>>> import numpy as np
>>> from numpy import linalg as LA
>>> np.set_printoptions(precision=3, suppress=True, linewidth=160, legacy="1.25")
>>> Q, _ = LA.qr(np.array([[-0.3, 0.2, -0.1], [1.0, 0.6, -2.9], [-0.9, 1.4, -0.2]]))
>>> w = np.array([8, 8, 6])
>>> m1 = Q @ np.diag(w) @ Q.T
>>> m1
array([[ 6.102, -0.235,  0.372],
       [-0.235,  7.971,  0.046],
       [ 0.372,  0.046,  7.927]])
>>> # symmetric, so the eigenvalues are real
>>> x = np.array([0, 0, 1])
>>> y = m1 @ x
>>> print(y)
[0.372 0.046 7.927]
>>> np.round(LA.solve(m1, y + m1[:, 0]), 3) + 0
array([1., 0., 1.])
>>> LA.solve(m1, y)
array([0., 0., 1.])
>>> LA.solve(m1.T, m1[2])
array([0., 0., 1.])
>>> x = np.ones(3)
>>> for _ in range(3):
...     x = m1 @ x
...     x /= LA.norm(x)
...     print(round(x @ m1 @ x, 3))
... 
7.652
7.788
7.875
>>> print(x)
[0.322 0.614 0.721]
>>> rng = np.random.default_rng(9728)
>>> lab = rng.permutation(3)
>>> print(lab)
[1 0 2]
>>> out = m1[lab][:, lab]
>>> out
array([[ 7.971, -0.235,  0.046],
       [-0.235,  6.102,  0.372],
       [ 0.046,  0.372,  7.927]])
>>> t = np.radians(120)
>>> R = np.eye(3)
>>> R[0, 0] = R[2, 2] = np.cos(t)
>>> R[0, 2], R[2, 0] = -np.sin(t), np.sin(t)
>>> R
array([[-0.5  ,  0.   , -0.866],
       [ 0.   ,  1.   ,  0.   ],
       [ 0.866,  0.   , -0.5  ]])
>>> out = m1 @ R.T
>>> print(np.allclose(LA.norm(m1, axis=1), LA.norm(out, axis=1)))
True
>>> np.abs(out - m1).max(axis=0)
array([ 9.475,  0.   , 11.569])
>>> arr = np.loadtxt("out2.csv", delimiter=",")
>>> print(arr)
[[1. 0. 0. 2.]
 [4. 5. 3. 4.]
 [2. 5. 5. 3.]]
>>> T = np.stack([arr, 4 * arr, arr[::-1]])
>>> LA.matrix_rank(T.reshape(3, -1))
2
>>> LA.matrix_rank(T)
array([3, 3, 3])
>>> (T @ arr.T).shape
(3, 3, 3)
>>> U, s, VT = LA.svd(arr, full_matrices=False)
>>> round(float(np.sqrt((s ** 2).sum())), 3), round(LA.norm(arr), 3)
(11.576, 11.576)
>>> s / s[0]
array([1.   , 0.229, 0.098])
>>> print(np.round(VT @ VT.T, 3) + 0)
[[1. 0. 0.]
 [0. 1. 0.]
 [0. 0. 1.]]
>>> print(np.allclose(U * s @ VT, arr))
True
>>> out = np.array([[2, -2], [-2, -2], [3, 1], [-3, -3]])
>>> print(np.einsum("ik,kj->ji", arr, out))
[[ -4.  -5.   0.]
 [ -8. -27. -18.]]
>>> out.T @ arr.T
array([[ -4.,  -5.,   0.],
       [ -8., -27., -18.]])
>>> LA.matrix_rank(arr @ out)
2
>>> u = np.array([3, 3])
>>> np.array([np.convolve(row, u, "same") for row in arr])
array([[ 3.,  3.,  0.,  6.],
       [12., 27., 24., 21.],
       [ 6., 21., 30., 24.]])
>>> np.polyval(u, arr[1])
array([15., 18., 12., 15.])
>>> t = np.radians(90)
>>> R = np.eye(4)
>>> R[1, 1] = R[2, 2] = np.cos(t)
>>> R[1, 2], R[2, 1] = -np.sin(t), np.sin(t)
>>> R.round(3) + 0
array([[ 1.,  0.,  0.,  0.],
       [ 0.,  0., -1.,  0.],
       [ 0.,  1.,  0.,  0.],
       [ 0.,  0.,  0.,  1.]])
>>> out = arr @ R.T
>>> print(LA.svd(arr, compute_uv=False), LA.svd(out, compute_uv=False))
[11.233  2.57   1.103] [11.233  2.57   1.103]
>>> np.allclose(LA.norm(arr, axis=1), LA.norm(out, axis=1))
True
>>> A = np.loadtxt("run5.csv", delimiter=",")
>>> A
array([[ 3.,  1.,  3.,  1.],
       [-1.,  1., -1.,  1.],
       [ 3.,  1.,  3.,  1.],
       [-1.,  1., -1.,  1.]])
>>> # looks like rank 2
>>> U, s, VT = LA.svd(A)
>>> vecs = VT[:(s > 1e-8).sum()]
>>> x = A[2] + 4 * A[0] + rng.integers(2) * np.eye(4)[1]
>>> x
array([15.,  6., 15.,  5.])
>>> np.round(vecs.T @ vecs, 3) + 0
array([[0.5, 0. , 0.5, 0. ],
       [0. , 0.5, 0. , 0.5],
       [0.5, 0. , 0.5, 0. ],
       [0. , 0.5, 0. , 0.5]])
>>> print(np.allclose(vecs.T @ vecs @ x, x))
False
>>> np.diag(vecs.T @ vecs)
array([0.5, 0.5, 0.5, 0.5])
>>> LA.matrix_rank(np.vstack([A, x]))
3
>>> round(float(LA.norm(x - vecs.T @ vecs @ x)), 3)
0.707
